$ ipython --no-banner

In [1]: import numpy as np

In [2]: np.set_printoptions(suppress=True, linewidth=200)

In [3]: W0 = np.load("m.npy")

In [4]: W0
Out[4]: 
array([[ 1,  0,  0],
       [ 2,  1,  0],
       [ 1, -1,  1]])

In [5]: (W0 - W0.T) / 2
Out[5]: 
array([[ 0. , -1. , -0.5],
       [ 1. ,  0. ,  0.5],
       [ 0.5, -0.5,  0. ]])

In [6]: W0 @ W0
Out[6]: 
array([[ 1,  0,  0],
       [ 4,  1,  0],
       [ 0, -2,  1]])

In [7]: np.trace(W0)
Out[7]: np.int64(3)

In [8]: np.allclose(W0, W0.T)
Out[8]: False

In [9]: np.allclose(W0 @ W0.T, W0.T @ W0)
Out[9]: False

In [10]: (W0 + W0.T) / 2
Out[10]: 
array([[ 1. ,  1. ,  0.5],
       [ 1. ,  1. , -0.5],
       [ 0.5, -0.5,  1. ]])

In [11]: np.round(np.sort(np.abs(np.linalg.eigvals(W0))), 4)
Out[11]: array([1., 1., 1.])

In [12]: np.linalg.norm(W0, axis=1).argmax()
Out[12]: np.int64(1)

In [13]: W0[2] @ W0[0]
Out[13]: np.int64(1)

In [14]: round(np.linalg.norm(W0, "nuc"), 4)
Out[14]: np.float64(4.376)

In [15]: round(float(np.linalg.norm(W0[2] - W0[0])), 4)
Out[15]: 1.4142

In [16]: np.round(np.linalg.norm(W0, 1), 4), np.round(np.linalg.norm(W0, np.inf), 4)
Out[16]: (np.float64(4.0), np.float64(3.0))

In [17]: np.round(np.linalg.norm(W0, axis=1), 4)
Out[17]: array([1.    , 2.2361, 1.7321])

In [18]: round(np.linalg.norm(W0) ** 2 / np.linalg.norm(W0, 2) ** 2, 4)
Out[18]: np.float64(1.4182)

In [19]: vec = np.array([1, 0, 1])

In [20]: rhs = W0 @ vec

In [21]: rhs
Out[21]: array([1, 2, 2])

In [22]: np.round(np.linalg.solve(W0, W0[:, 1]), 4) + 0
Out[22]: array([0., 1., 0.])

In [23]: arr = np.load("test13.npy")

In [24]: arr
Out[24]: 
array([[6., 4., 4., 2., 4.],
       [4., 6., 4., 2., 4.],
       [4., 4., 6., 2., 4.],
       [2., 2., 2., 3., 2.],
       [4., 4., 4., 2., 6.]])

In [25]: np.einsum("ii->", arr)
Out[25]: np.float64(27.0)

In [26]: round(np.linalg.det(2 * arr), 4), np.round(np.linalg.det(arr), 4)
Out[26]: (np.float64(9728.0), np.float64(304.0))

In [27]: np.round(np.linalg.eigvals(arr).sum().real, 4)
Out[27]: np.float64(27.0)

In [28]: round(np.linalg.det(arr[::-1]), 4)
Out[28]: np.float64(304.0)

In [29]: np.kron(np.eye(2, dtype=int), arr)
Out[29]: 
array([[6., 4., 4., 2., 4., 0., 0., 0., 0., 0.],
       [4., 6., 4., 2., 4., 0., 0., 0., 0., 0.],
       [4., 4., 6., 2., 4., 0., 0., 0., 0., 0.],
       [2., 2., 2., 3., 2., 0., 0., 0., 0., 0.],
       [4., 4., 4., 2., 6., 0., 0., 0., 0., 0.],
       [0., 0., 0., 0., 0., 6., 4., 4., 2., 4.],
       [0., 0., 0., 0., 0., 4., 6., 4., 2., 4.],
       [0., 0., 0., 0., 0., 4., 4., 6., 2., 4.],
       [0., 0., 0., 0., 0., 2., 2., 2., 3., 2.],
       [0., 0., 0., 0., 0., 4., 4., 4., 2., 6.]])

In [30]: np.round(np.poly(arr), 4)
Out[30]: array([   1.,  -27.,  176., -488.,  624., -304.])

In [31]: u = np.array([0, -3, 2, 2, 4])

In [32]: A2 = arr + np.outer(u, np.eye(5)[0])

In [33]: np.linalg.matrix_rank(np.linalg.inv(A2) - np.linalg.inv(arr), tol=1e-8)
Out[33]: np.int64(1)

In [34]: np.linalg.matrix_rank(A2 - arr)
Out[34]: np.int64(1)

In [35]: rng = np.random.default_rng(76)

In [36]: lab = rng.permutation(5)

In [37]: lab
Out[37]: array([4, 2, 3, 1, 0])

In [38]: A2 = arr[lab][:, lab]

In [39]: np.trace(A2)
Out[39]: np.float64(27.0)

In [40]: A2
Out[40]: 
array([[6., 4., 2., 4., 4.],
       [4., 6., 2., 4., 4.],
       [2., 2., 3., 2., 2.],
       [4., 4., 2., 6., 4.],
       [4., 4., 2., 4., 6.]])

In [41]: L = np.linalg.cholesky(arr)

In [42]: np.round(arr / np.sqrt(np.outer(np.diag(arr), np.diag(arr))), 4)
Out[42]: 
array([[1.    , 0.6667, 0.6667, 0.4714, 0.6667],
       [0.6667, 1.    , 0.6667, 0.4714, 0.6667],
       [0.6667, 0.6667, 1.    , 0.4714, 0.6667],
       [0.4714, 0.4714, 0.4714, 1.    , 0.4714],
       [0.6667, 0.6667, 0.6667, 0.4714, 1.    ]])

In [43]: np.round(np.diag(L) ** 2, 4)
Out[43]: array([6.    , 3.3333, 2.8   , 2.1429, 2.5333])

In [44]: round(np.prod(np.diag(L)) ** 2, 4), np.round(np.linalg.det(arr), 4)
Out[44]: (np.float64(304.0), np.float64(304.0))

In [45]: vals, evecs = np.linalg.eig(arr)

In [46]: round(np.prod(vals), 4)
Out[46]: np.float64(304.0)

In [47]: vals.round(4)
Out[47]: array([ 2., 19.,  2.,  2.,  2.])

In [48]: np.round(np.sort(np.linalg.eigvals(arr.T)), 4)
Out[48]: array([ 2.,  2.,  2.,  2., 19.])

In [49]: E = np.load("layer17.npy")

In [50]: E
Out[50]: 
array([[-3.,  5.,  0.,  0.,  0.],
       [ 5., -3.,  5.,  0.,  0.],
       [ 0.,  5., -3.,  5.,  0.],
       [ 0.,  0.,  5.,  1.,  5.],
       [ 0.,  0.,  0.,  5., -4.]])

In [51]: [round(float(np.linalg.det(E[:i, :i])), 2) + 0 for i in range(1, 6)]
Out[51]: [-3.0, -16.0, 123.0, 523.0, -5167.0]

In [52]: (E + E.T) / 2
Out[52]: 
array([[-3.,  5.,  0.,  0.,  0.],
       [ 5., -3.,  5.,  0.,  0.],
       [ 0.,  5., -3.,  5.,  0.],
       [ 0.,  0.,  5.,  1.,  5.],
       [ 0.,  0.,  0.,  5., -4.]])

In [53]: np.allclose(E @ E.T, E.T @ E)
Out[53]: True

In [54]: np.round(np.sort(np.abs(np.linalg.eigvals(E))), 4)
Out[54]: array([ 2.7289,  3.3084,  7.0109,  7.3997, 11.0317])

In [55]: np.trace(E)
Out[55]: np.float64(-12.0)

In [56]: round(float(np.linalg.det(E)), 4)
Out[56]: -5167.0

In [57]: np.allclose(E, E.T)
Out[57]: True

In [58]: round(np.abs(np.linalg.eigvals(E)).max(), 4)
Out[58]: np.float64(11.0317)

In [59]: u = np.array([2, 1])

In [60]: np.polyval(u, E[1])
Out[60]: array([11., -5., 11.,  1.,  1.])

In [61]: np.correlate(E[1], E[2], "full")
Out[61]: array([  0.,  25., -30.,  59., -30.,  25.,   0.,   0.,   0.])

In [62]: feats = np.array([[4, -4], [-4, 4]])

In [63]: vals, evecs = np.linalg.eigh(feats)

In [64]: np.abs(evecs[:, -1]).round(6).argmax()
Out[64]: np.int64(0)

In [65]: np.round(np.linalg.eigvalsh(feats + -1 * np.eye(2)), 4)
Out[65]: array([-1.,  7.])

In [66]: np.round(np.linalg.svd(feats, compute_uv=False), 4) + 0
Out[66]: array([8., 0.])

In [67]: np.round(evecs.T @ feats @ evecs, 4) + 0
Out[67]: 
array([[0., 0.],
       [0., 8.]])

In [68]: np.round(evecs.T @ evecs, 4) + 0
Out[68]: 
array([[1., 0.],
       [0., 1.]])

In [69]: np.linalg.matrix_rank(feats)
Out[69]: np.int64(1)

In [70]: feats.mean(axis=0)
Out[70]: array([0., 0.])

In [71]: np.count_nonzero(feats)
Out[71]: np.int64(4)

In [72]: U, sv, Vh = np.linalg.svd(feats, full_matrices=False)

In [73]: np.abs(U[:, 0]).round(6).argmax()
Out[73]: np.int64(0)

In [74]: np.round(sv / sv[0], 4) + 0
Out[74]: array([1., 0.])

In [75]: np.round(Vh @ Vh.T, 4) + 0
Out[75]: 
array([[1., 0.],
       [0., 1.]])

In [76]: np.allclose(U * sv @ Vh, feats)
Out[76]: True

In [77]: np.unique(feats.round(6), axis=0).shape
Out[77]: (2, 2)

In [78]: round(np.trace(np.linalg.pinv(feats) @ feats), 4)
Out[78]: np.float64(1.0)

In [79]: np.round(feats @ np.linalg.pinv(feats) @ feats, 4)
Out[79]: 
array([[ 4., -4.],
       [-4.,  4.]])

In [80]: np.abs(np.diag(np.linalg.qr(feats)[1])) > 1e-9
Out[80]: array([ True, False])

In [81]: np.linalg.lstsq(feats[:-1].T, feats[-1])[2]
Out[81]: np.int32(1)

In [82]: np.allclose(feats[:-1].T @ np.linalg.lstsq(feats[:-1].T, feats[-1])[0], feats[-1])
Out[82]: True

In [83]: K = np.loadtxt("run10.csv", delimiter=",")

In [84]: K
Out[84]: 
array([[ -2.4678,   2.4093,  11.1997,  -6.7485],
       [-14.626 ,  -2.1131,   5.7519,  -8.9835],
       [  3.9821,  -0.3265,  -3.6118,   8.67  ],
       [  4.976 ,  -6.8374,  -1.6097,   7.6001],
       [  3.3656,  -1.012 ,   5.7896,   2.3913],
       [  1.1903,   2.1805,   0.73  ,   6.8889],
       [ -9.0999,  -5.042 ,  -2.6584,  -2.3284],
       [ -4.2331,  -7.4985,  -4.3273,  -2.383 ],
       [ 18.0855,  -6.4994,  -7.1864,   2.6286],
       [ -7.4018,  -1.8265,  -1.9854,  -3.9286],
       [  1.9868,  -3.2429,   0.192 ,  -7.7584],
       [-17.9095,   6.7362,   5.7638,  -6.9442]])

In [85]: A2 = K + rng.integers(-2, 3, (12, 1)) @ rng.integers(-2, 3, (1, 4))

In [86]: A2.round(4)
Out[86]: 
array([[ -3.4678,   4.4093,  10.1997,  -4.7485],
       [-16.626 ,   1.8869,   3.7519,  -4.9835],
       [  2.9821,   1.6735,  -4.6118,  10.67  ],
       [  2.976 ,  -2.8374,  -3.6097,  11.6001],
       [  5.3656,  -5.012 ,   7.7896,  -1.6087],
       [  3.1903,  -1.8195,   2.73  ,   2.8889],
       [ -8.0999,  -7.042 ,  -1.6584,  -4.3284],
       [ -3.2331,  -9.4985,  -3.3273,  -4.383 ],
       [ 18.0855,  -6.4994,  -7.1864,   2.6286],
       [ -6.4018,  -3.8265,  -0.9854,  -5.9286],
       [ -0.0132,   0.7571,  -1.808 ,  -3.7584],
       [-19.9095,  10.7362,   3.7638,  -2.9442]])

In [87]: np.round(np.linalg.svd(A2 - K, compute_uv=False), 4) + 0
Out[87]: array([17.0294,  0.    ,  0.    ,  0.    ])

In [88]: np.linalg.matrix_rank(A2 - K, tol=1e-8)
Out[88]: np.int64(1)
